% ipython --no-banner

In [1]: import numpy as np

In [2]: import numpy.linalg as la

In [3]: np.set_printoptions(suppress=True, linewidth=100)

In [4]: rd = lambda a: np.round(a, 2) + 0

In [5]: W2 = np.array([[1, 0, 3], [1, 3, 1], [3, 0, 1]])

In [6]: rng = np.random.default_rng(6788)

In [7]: X = (rng.random((13, 3)) < 0.25) @ W2

In [8]: print(X)
[[0 0 0]
 [3 0 1]
 [0 0 0]
 [0 0 0]
 [0 0 0]
 [0 0 0]
 [0 0 0]
 [3 0 1]
 [1 3 1]
 [0 0 0]
 [0 0 0]
 [0 0 0]
 [0 0 0]]

In [9]: # looks like rank 2

In [10]: rank = la.matrix_rank(X)

In [11]: print(rank)
2

In [12]: N = la.svd(X)[2][rank:].T

In [13]: print(rd(N @ N.T))
[[ 0.1   0.06 -0.29]
 [ 0.06  0.04 -0.19]
 [-0.29 -0.19  0.86]]

In [14]: print([int(la.matrix_rank(np.delete(X, i, axis=0))) for i in range(13)])
[2, 2, 2, 2, 2, 2, 2, 2, 1, 2, 2, 2, 2]

In [15]: print(rd(N[:, 0] / N[np.abs(N[:, 0]).round(6).argmax(), 0]))
[-0.33 -0.22  1.  ]

In [16]: print(np.allclose(X @ N, 0))
True

In [17]: Ac = X - X.mean(axis=1)
Traceback (most recent call last):
  Cell In[17], line 1
    Ac = X - X.mean(axis=1)
ValueError: operands could not be broadcast together with shapes (13,3) (13,) 


In [18]: Ac = X - X.mean(axis=0)

In [19]: Uu, s, VT = la.svd(Ac, full_matrices=False)

In [20]: print(np.abs(VT[0]).argmax())
0

In [21]: print(rd(s ** 2 / (s ** 2).sum()))
[0.68 0.32 0.  ]

In [22]: print(rd(Ac.mean(axis=0)))
[0. 0. 0.]

In [23]: print(la.matrix_rank(Ac))
2

In [24]: print(rd((s ** 2).sum() ** 2 / (s ** 4).sum()))
1.76

In [25]: print((np.sign(Uu[:, 0]) == np.sign(Uu[0, 0])).astype(int))
[1 0 1 1 1 1 1 0 0 1 1 1 1]

In [26]: Uu, s, VT = la.svd(X)

In [27]: print(rd(s))
[4.77 2.88 0.  ]

In [28]: print(np.argmax(s[:-1] / (s[1:] + 1e-6)) + 1)
2

In [29]: other = Uu[:, :2] @ np.diag(s[:2]) @ VT[:2]

In [30]: print(rd(np.abs(X - other).max()))
0.0
